% ipython --no-banner

In [1]: import numpy as np

In [2]: np.set_printoptions(precision=3, suppress=True, linewidth=140)

In [3]: F = np.load("run10.npy")

In [4]: print(F)
[[ 5  3 -9  9]
 [ 6 12 -3  3]
 [ 3  8 -3 -1]
 [10 11 -1 -4]
 [ 1 10  7 -5]
 [ 7  2  5  0]
 [ 8 -7 10  8]
 [-1 -1  3  8]
 [ 4  2 12 15]
 [ 3  3 12  6]
 [ 3 10  4  1]]

In [5]: Xc = F - F.mean(axis=0)

In [6]: V = np.linalg.svd(Xc)[2][:3]

In [7]: B = Xc - Xc @ V.T @ V

In [8]: print(np.round(np.linalg.norm(B) / np.linalg.norm(Xc), 3))
0.256

In [9]: print(np.diag(V.T @ V))
[0.313 0.833 0.977 0.877]

In [10]: P = F @ np.linalg.solve(F.T @ F, F.T)

In [11]: print(np.allclose(P @ P, P))
True

In [12]: print(np.round(np.linalg.eigvalsh(P), 3) + 0)
[0. 0. 0. 0. 0. 0. 0. 1. 1. 1. 1.]

In [13]: idx = F[:, 0] > np.median(F[:, 0])

In [14]: u = F[idx].mean(axis=0) - F[~idx].mean(axis=0)

In [15]: print(idx.astype(int))
[1 1 0 1 0 1 1 0 0 0 0]

In [16]: print(np.argsort(-np.abs(u).round(6), kind="stable"))
[2 0 1 3]

In [17]: print(np.round((((F - F.mean(axis=0)) @ u > 0) == idx).mean(), 3))
0.818

In [18]: print(u)
[ 5.033 -1.133 -5.433 -0.8  ]

In [19]: d = np.linalg.norm(F[:, None] - F[None], axis=-1)

In [20]: print(d[:5, :5])
[[ 0.    12.41  12.845 17.944 22.738]
 [12.41   0.     6.403  8.367 13.892]
 [12.845  6.403  0.     8.426 11.136]
 [17.944  8.367  8.426  0.    12.124]
 [22.738 13.892 11.136 12.124  0.   ]]

In [21]: print(np.flatnonzero(d[6] < d.mean() / 2))
[6]

In [22]: print(d[6])
[21.703 23.643 22.361 24.352 22.716 13.077  0.    12.884 12.247 11.533 19.975]

In [23]: print(np.linalg.norm(F, axis=1))
[14.    14.071  9.11  15.427 13.229  8.832 16.643  8.66  19.723 14.071 11.225]
